% ipython --no-banner

In [1]: import numpy as np

In [2]: np.set_printoptions(precision=3, suppress=True, linewidth=140, floatmode="fixed")

In [3]: K = np.load("data.npy")

In [4]: print(K)
[[ 0.300  0.100 -0.300  0.800 -0.800 -0.200 -0.400  1.000  1.200]
 [-0.500 -0.800  0.200 -0.600 -2.000 -0.200 -1.200  2.700  0.100]
 [-0.800  1.200 -1.100 -0.700 -1.700  0.400 -1.500 -0.400  0.700]
 [ 1.668  1.720 -0.022  0.730  1.572  0.598 -0.214 -0.346  0.355]
 [ 0.100  0.200  1.400 -1.700 -1.900  0.400 -0.900  0.900 -1.600]
 [ 1.700  1.700  0.000  0.700  1.600  0.600 -0.200 -0.300  0.300]]

In [5]: r0 = np.array([9, -2])

In [6]: np.convolve(K[3], r0)
Out[6]: array([15.012, 12.144, -3.638,  6.614, 12.688,  2.238, -3.122, -2.686,  3.887, -0.710])

In [7]: np.linalg.matrix_rank(K, rtol=0.1)
Out[7]: np.int64(5)

In [8]: round(float(np.linalg.norm(K, 2) / np.linalg.norm(K)), 3)
Out[8]: 0.738

In [9]: np.argsort(-np.linalg.norm(K, axis=0).round(6), kind="stable")[:3]
Out[9]: array([4, 7, 1])

In [10]: np.linalg.cond(K) > 100
Out[10]: np.True_

In [11]: M2 = np.array([[0, 0, 0],
    ...:     [0, 2, 1],
    ...:     [0, 0, 2],
    ...:     [0, 1, 1],
    ...:     [2, 2, 0],
    ...:     [2, 1, 2],
    ...:     [1, 0, 1],
    ...:     [0, 1, 2],
    ...:     [2, 1, 1]])

In [12]: np.vstack([K, M2.T]).shape
Out[12]: (9, 9)

In [13]: np.einsum("ij,ij->i", K, K)
Out[13]: array([ 4.110, 14.070,  9.730,  9.394, 12.850,  9.410])

In [14]: M2 @ K
ValueError: matmul: Input operand 1 has a mismatch in its core dimension 0, with gufunc signature (n?,k),(k,m?)->(n?,m?) (size 6 is different from 3)


In [15]: np.einsum("ij->j", K)
Out[15]: array([ 2.468,  4.120,  0.178, -0.770, -3.228,  1.598, -4.414,  3.554,  1.055])

In [16]: print(M2.T @ K.T)
[[ 0.000 -5.400 -2.700  4.836 -7.100  4.800]
 [ 1.400 -3.600 -1.000  7.921 -5.400  7.900]
 [ 2.700  2.900 -2.500  3.051  1.400  3.100]]

In [17]: np.einsum("ik,kj->ij", K, M2)
Out[17]: 
array([[ 0.000,  1.400,  2.700],
       [-5.400, -3.600,  2.900],
       [-2.700, -1.000, -2.500],
       [ 4.836,  7.921,  3.051],
       [-7.100, -5.400,  1.400],
       [ 4.800,  7.900,  3.100]])
